$ ipython --no-banner

In [1]: import numpy as np

In [2]: import numpy.linalg as la

In [3]: np.set_printoptions(suppress=True, linewidth=100)

In [4]: F = np.load("case3.npy")

In [5]: F
Out[5]: 
array([[ 1, -3,  3],
       [-3,  1, -3],
       [ 3, -3,  1]])

In [6]: other = F / np.sqrt((F ** 2).mean(axis=1, keepdims=True))

In [7]: other[2].round(2)
Out[7]: array([ 1.19, -1.19,  0.4 ])

In [8]: la.matrix_rank(other) == la.matrix_rank(F)
Out[8]: np.True_

In [9]: X = np.loadtxt("dump.csv", delimiter=",")

In [10]: X
Out[10]: 
array([[2., 0., 2.],
       [1., 1., 1.],
       [1., 1., 1.]])

In [11]: # rows 1 and 2 are equal

In [12]: round(float(la.det(X.T)), 2)
Out[12]: 0.0

In [13]: np.einsum("ij,ji->", X, X)
Out[13]: np.float64(12.0)

In [14]: np.round(la.eigvals(X), 2) + 0
Out[14]: array([3.41, 0.59, 0.  ])

In [15]: round(la.det(X[::-1]), 2)
Out[15]: np.float64(0.0)

In [16]: np.kron(np.eye(2, dtype=int), X)
Out[16]: 
array([[2., 0., 2., 0., 0., 0.],
       [1., 1., 1., 0., 0., 0.],
       [1., 1., 1., 0., 0., 0.],
       [0., 0., 0., 2., 0., 2.],
       [0., 0., 0., 1., 1., 1.],
       [0., 0., 0., 1., 1., 1.]])

In [17]: left, sig, Vt = la.svd(X)

In [18]: np.argmax(sig[:-1] / (sig[1:] + 1e-6)) + 1
Out[18]: np.int64(2)

In [19]: other = left[:, :2] @ np.diag(sig[:2]) @ Vt[:2]

In [20]: np.round(np.abs(X - other).max(), 2)
Out[20]: np.float64(0.0)

In [21]: other.round(2) + 0
Out[21]: 
array([[2., 0., 2.],
       [1., 1., 1.],
       [1., 1., 1.]])

In [22]: la.matrix_rank(other)
Out[22]: np.int64(2)

In [23]: round(float(la.norm(X - other) / la.norm(X)), 2)
Out[23]: 0.0

In [24]: [round(float(x), 2) for x in la.svd(X, compute_uv=False)[:3]]
Out[24]: [3.57, 1.12, 0.0]

In [25]: la.matrix_rank(X, rtol=0.1)
Out[25]: np.int64(2)

In [26]: np.argsort(-la.norm(X, axis=0).round(6), kind="stable")[:3]
Out[26]: array([0, 2, 1])

In [27]: round(la.norm(X, 2) / la.norm(X), 2)
Out[27]: np.float64(0.95)
